$ python3 -q
>>> import numpy as np
>>> from numpy import linalg as LA
>>> np.set_printoptions(precision=2, suppress=True, linewidth=200)
>>> data = np.load("dump.npy")
>>> print(data)
[[-9.  -2.1 -0.7]
 [-4.5 -0.8  2. ]
 [ 6.   1.2 -1.5]
 [ 4.   1.6  0.6]
 [ 2.5 -1.1 -1.7]]
>>> B = np.c_[data[:, :2] @ np.array([[0, -2], [-1, -1]]), np.array([-2, -5, 9, 4, 0])]
>>> B
array([[  2.1,  20.1,  -2. ],
       [  0.8,   9.8,  -5. ],
       [ -1.2, -13.2,   9. ],
       [ -1.6,  -9.6,   4. ],
       [  1.1,  -3.9,   0. ]])
>>> LA.matrix_rank(B)
np.int64(3)
>>> print(np.round(LA.norm(B - data @ LA.lstsq(data, B)[0], axis=0), 2) + 0)
[0.  0.  3.4]
>>> LA.norm(LA.qr(data)[0].T @ B, axis=0) ** 2 / ((B ** 2).sum(axis=0) + 1e-12)
array([1.  , 1.  , 0.91])
>>> print(np.round(LA.lstsq(data, B[:, 0])[0], 2) + 0)
[ 0. -1.  0.]
>>> f = np.array([0, 0, 2])
>>> rng = np.random.default_rng(80)
>>> M = np.outer(rng.normal(size=26), f) + 0.02 * rng.normal(size=(26, 3))
>>> M.round(2) + 0
array([[-0.01,  0.02,  1.92],
       [ 0.  , -0.02, -0.82],
       [ 0.02,  0.01, -1.15],
       [-0.02,  0.  , -2.39],
       [ 0.01, -0.02, -2.34],
       [ 0.03,  0.  ,  5.13],
       [ 0.  , -0.02,  0.26],
       [ 0.03,  0.  ,  0.22],
       [-0.02, -0.02,  1.79],
       [ 0.02,  0.  ,  0.61],
       [-0.01,  0.  , -1.85],
       [-0.02,  0.04, -1.94],
       [ 0.01,  0.  ,  0.86],
       [-0.03, -0.02, -1.37],
       [ 0.  ,  0.01,  1.85],
       [ 0.01,  0.  , -1.04],
       [-0.02,  0.04, -1.83],
       [-0.01,  0.  , -0.52],
       [ 0.01, -0.04, -1.66],
       [ 0.04,  0.02, -0.11],
       [ 0.  ,  0.  , -4.17],
       [ 0.  , -0.01, -1.02],
       [ 0.  , -0.03,  2.68],
       [-0.04, -0.01, -0.85],
       [-0.02,  0.01,  3.43],
       [ 0.  ,  0.  ,  4.09]])
>>> # column 2 dominates
>>> C2 = np.cov(M, rowvar=False)
>>> round(float(np.corrcoef(M[:, 1], M[:, 2])[0, 1]), 2)
-0.05
>>> np.argsort(-M.std(axis=0).round(6), kind="stable")
array([2, 1, 0])
>>> np.round(np.median(M, axis=0), 2) + 0
array([ 0.  ,  0.  , -0.67])
>>> C2.round(2) + 0
array([[0.  , 0.  , 0.01],
       [0.  , 0.  , 0.  ],
       [0.01, 0.  , 4.9 ]])
>>> C2.shape
(3, 3)
>>> np.round(LA.eigvalsh(C2)[::-1], 2) + 0
array([4.9, 0. , 0. ])
>>> f, g = M[9], M[14]
>>> round(f @ g, 2)
np.float64(1.13)
>>> pr = (f @ g) / (f @ f) * f
>>> np.round(np.outer(f, g), 2) + 0
array([[0.  , 0.  , 0.04],
       [0.  , 0.  , 0.  ],
       [0.  , 0.01, 1.13]])
>>> np.round(LA.norm(f + g) ** 2 + LA.norm(f - g) ** 2, 2)
np.float64(7.61)
>>> print(np.round(g - pr, 2) + 0)
[-0.06  0.01  0.  ]
>>> P = M @ LA.solve(M.T @ M, M.T)
>>> np.allclose(P @ P, P)
True
>>> np.round(P @ M[:, 1], 2) + 0
array([ 0.02, -0.02,  0.01,  0.  , -0.02,  0.  , -0.02,  0.  , -0.02,  0.  ,  0.  ,  0.04,  0.  , -0.02,  0.01,  0.  ,  0.04,  0.  , -0.04,  0.02,  0.  , -0.01, -0.03, -0.01,  0.01,  0.  ])
>>> ang = np.radians(90)
>>> r_ = np.eye(3)
>>> r_[2, 2] = r_[1, 1] = np.cos(ang)
>>> r_[2, 1], r_[1, 2] = -np.sin(ang), np.sin(ang)
>>> r_.round(2) + 0
array([[ 1.,  0.,  0.],
       [ 0.,  0.,  1.],
       [ 0., -1.,  0.]])
>>> B = M @ r_.T
>>> print(round(LA.det(r_), 2), np.trace(r_))
1.0 1.0
>>> LA.svd(M, compute_uv=False), LA.svd(B, compute_uv=False)
(array([11.06,  0.09,  0.09]), array([11.06,  0.09,  0.09]))
>>> np.allclose(M @ M.T, B @ B.T)
True
>>> np.abs(B - M).max(axis=0)
array([0.  , 5.13, 5.13])
>>> B = M / LA.norm(M, axis=1, keepdims=True)
>>> C2 = B @ B.T
>>> np.round(np.degrees(np.arccos(np.clip(C2[6, 9], -1, 1))), 2)
np.float64(5.37)
>>> C2[6]
array([ 0.99, -0.99, -1.  , -1.  , -1.  ,  1.  ,  1.  ,  0.99,  1.  ,  1.  , -1.  , -1.  ,  1.  , -0.99,  1.  , -1.  , -1.  , -1.  , -0.99, -0.95, -1.  , -0.99,  1.  , -0.99,  1.  ,  1.  ])
>>> J = np.load("a.npy")
>>> J
array([[0.05, 1.  , 0.  , 1.  , 1.  , 0.  , 2.  ],
       [1.  , 2.05, 1.  , 0.  , 2.  , 2.  , 1.  ],
       [1.  , 2.  , 0.05, 2.  , 0.  , 1.  , 1.  ],
       [2.  , 0.  , 0.  , 0.05, 2.  , 1.  , 0.  ],
       [0.  , 0.  , 2.  , 1.  , 1.05, 0.  , 2.  ],
       [1.  , 0.  , 2.  , 2.  , 0.  , 0.05, 0.  ],
       [0.  , 1.  , 0.  , 1.  , 1.  , 0.  , 2.05]])
>>> print(LA.cond(J) > 100)
True
>>> [round(float(x), 2) for x in LA.svd(J, compute_uv=False)[:3]]
[6.33, 3.36, 2.87]
>>> f, g = J[4], J[0]
>>> np.round(f @ f, 2)
np.float64(10.1)
>>> f @ g
np.float64(6.05)
>>> pr = (f @ g) / (f @ f) * f
>>> pr
array([0.  , 0.  , 1.2 , 0.6 , 0.63, 0.  , 1.2 ])
>>> g - pr
array([ 0.05,  1.  , -1.2 ,  0.4 ,  0.37,  0.  ,  0.8 ])
>>> round(float((g - pr) @ f), 2)
-0.0
>>> Q, r_ = LA.qr(J)
>>> np.round(Q.T @ Q, 2) + 0
array([[1., 0., 0., 0., 0., 0., 0.],
       [0., 1., 0., 0., 0., 0., 0.],
       [0., 0., 1., 0., 0., 0., 0.],
       [0., 0., 0., 1., 0., 0., 0.],
       [0., 0., 0., 0., 1., 0., 0.],
       [0., 0., 0., 0., 0., 1., 0.],
       [0., 0., 0., 0., 0., 0., 1.]])
>>> np.round(Q @ r_, 2) + 0
array([[0.05, 1.  , 0.  , 1.  , 1.  , 0.  , 2.  ],
       [1.  , 2.05, 1.  , 0.  , 2.  , 2.  , 1.  ],
       [1.  , 2.  , 0.05, 2.  , 0.  , 1.  , 1.  ],
       [2.  , 0.  , 0.  , 0.05, 2.  , 1.  , 0.  ],
       [0.  , 0.  , 2.  , 1.  , 1.05, 0.  , 2.  ],
       [1.  , 0.  , 2.  , 2.  , 0.  , 0.05, 0.  ],
       [0.  , 1.  , 0.  , 1.  , 1.  , 0.  , 2.05]])
>>> Q.shape, r_.shape
((7, 7), (7, 7))
>>> round(float(abs(r_[0, 0])), 2), round(LA.norm(J[:, 0]), 2)
(2.65, np.float64(2.65))
>>> left, sig, Vt = LA.svd(J)
>>> np.argmax(sig[:-1] / (sig[1:] + 1e-6)) + 1
np.int64(6)
>>> B = left[:, :6] @ np.diag(sig[:6]) @ Vt[:6]
>>> print(B.round(2) + 0)
[[0.05 1.   0.   1.   1.   0.   2.  ]
 [1.   2.05 1.   0.   2.   2.   1.  ]
 [1.   2.   0.05 2.   0.   1.   1.  ]
 [2.   0.   0.   0.05 2.   1.   0.  ]
 [0.   0.   2.   1.   1.05 0.   2.  ]
 [1.   0.   2.   2.   0.   0.05 0.  ]
 [0.   1.   0.   1.   1.   0.   2.05]]
>>> E = np.load("data.npy")
>>> E
array([[-0.8 , -0.8 , -2.3 , -0.4 , -0.9 ],
       [ 0.79,  1.05, -1.22, -1.85,  0.93],
       [-0.2 ,  0.  ,  0.5 ,  2.6 ,  0.6 ],
       [-2.5 ,  1.1 ,  1.3 , -0.5 , -0.2 ],
       [ 0.9 ,  0.9 , -1.1 , -1.7 ,  1.  ],
       [ 0.1 , -1.6 , -0.1 ,  1.7 , -0.8 ],
       [ 0.8 ,  1.7 ,  2.2 , -0.5 , -0.4 ]])
>>> B = np.c_[E[:, :1] @ np.array([[9]]), np.array([-1, 1, 2, -3, 3, -3, 1])]
>>> B
array([[ -7.2 ,  -1.  ],
       [  7.11,   1.  ],
       [ -1.8 ,   2.  ],
       [-22.5 ,  -3.  ],
       [  8.1 ,   3.  ],
       [  0.9 ,  -3.  ],
       [  7.2 ,   1.  ]])
>>> np.round(LA.lstsq(E, B[:, 0])[0], 2) + 0
array([9., 0., 0., 0., 0.])
>>> LA.matrix_rank(B)
np.int64(2)
>>> print(np.round(LA.norm(B - E @ LA.lstsq(E, B)[0], axis=0), 2) + 0)
[0.  2.3]
>>> LA.matrix_rank(np.c_[E, B])
np.int64(6)
>>> Q, r_ = LA.qr(E)
>>> np.allclose(r_.T @ r_, E.T @ E)
True
>>> np.round(abs(r_[0, 0]), 2), round(LA.norm(E[:, 0]), 2)
(np.float64(3.0), np.float64(3.0))
>>> W0 = np.load("w.npy")
>>> W0
array([[ 0.87,  0.  , -0.5 ],
       [ 0.  ,  1.  ,  0.  ],
       [ 0.5 ,  0.  ,  0.87]])
>>> # 2 groups of indices that never mix
>>> lab = rng.permutation(3)
>>> lab
array([1, 2, 0])
>>> B = W0[lab][:, lab]
>>> np.round(np.trace(B), 2)
np.float64(2.73)
>>> Q, r_ = LA.qr(W0)
>>> np.trace(Q @ Q.T)
np.float64(3.0)
>>> Q
array([[-0.87,  0.  , -0.5 ],
       [-0.  ,  1.  ,  0.  ],
       [-0.5 , -0.  ,  0.87]])
>>> f = np.array([2, 6, -2])
>>> B = W0 + np.outer(f, np.eye(3)[2])
>>> LA.matrix_rank(LA.inv(B) - LA.inv(W0), tol=1e-8)
np.int64(1)
>>> round(LA.det(B) / LA.det(W0), 2), round(float(1 + LA.solve(W0, f)[2]), 2)
(np.float64(-1.73), -1.73)
>>> A = np.loadtxt("block9.csv", delimiter=",")
>>> A
array([[-0.3 , -0.18,  0.94],
       [-0.18, -0.96, -0.23],
       [ 0.94, -0.23,  0.25]])
>>> print(np.all(LA.eigvalsh(A) > 0))
False
>>> print([round(float(LA.det(A[:i, :i])), 2) + 0 for i in range(1, 4)])
[-0.3, 0.25, 1.0]
>>> mat = np.loadtxt("m.csv", delimiter=",")
>>> mat
array([[  2.,  -1.,  -2.,   1.,   3.,   2.,   0.],
       [  0.,   3.,  -2.,   0.,  -1.,  -2.,  -2.],
       [ -1.,   0.,  -3.,  -1.,   0.,  -3.,  -2.],
       [ -2.,   3.,  -3.,  -3.,   3.,   0.,   0.],
       [ -2.,  -3.,   0.,  -1.,   1.,  -3.,   0.],
       [  2.,  11., -10.,   1.,  -1.,  -6.,  -8.]])
>>> W = np.array([[3, 3, 0, 0],
...     [3, 0, -2, -3],
...     [-3, -1, 3, 2],
...     [3, -1, -3, -3],
...     [-3, 2, 2, 2],
...     [0, -2, -1, -3],
...     [-1, -2, -2, 0]])
>>> c = np.array([-1, 2, -5, -5])
>>> hid = np.maximum(mat @ W + c, 0)
>>> (hid > 0).mean(axis=0)
array([0.67, 1.  , 0.17, 0.33])
>>> LA.matrix_rank(hid)
np.int64(4)
>>> print(hid)
[[ 2. 11.  0.  0.]
 [19. 10.  0.  0.]
 [ 4. 13.  0.  1.]
 [ 0.  8.  0.  0.]
 [ 0.  5.  9. 18.]
 [82. 43.  0.  0.]]
>>> (hid > 0).astype(int)
array([[1, 1, 0, 0],
       [1, 1, 0, 0],
       [1, 1, 0, 1],
       [0, 1, 0, 0],
       [0, 1, 1, 1],
       [1, 1, 0, 0]])
>>> C = np.array([[1, 0], [2, 2], [2, 0], [1, 3]])
>>> hid @ C
array([[ 24.,  22.],
       [ 39.,  20.],
       [ 31.,  29.],
       [ 16.,  16.],
       [ 46.,  64.],
       [168.,  86.]])
>>> W @ C
array([[  9,   6],
       [ -4,  -9],
       [  3,   4],
       [ -8, -11],
       [  7,  10],
       [ -9, -13],
       [ -9,  -4]])
>>> P = hid @ LA.solve(hid.T @ hid, hid.T)
>>> np.diag(P)
array([0.61, 0.05, 1.  , 0.39, 1.  , 0.95])
>>> np.allclose(P @ P, P)
True
>>> P @ hid[:, 1]
array([11., 10., 13.,  8.,  5., 43.])
>>> print(P.round(2) + 0)
[[ 0.61  0.    0.    0.49  0.    0.01]
 [ 0.    0.05  0.    0.    0.    0.22]
 [ 0.    0.    1.    0.    0.    0.  ]
 [ 0.49  0.    0.    0.39  0.   -0.01]
 [ 0.    0.    0.    0.    1.    0.  ]
 [ 0.01  0.22  0.   -0.01  0.    0.95]]
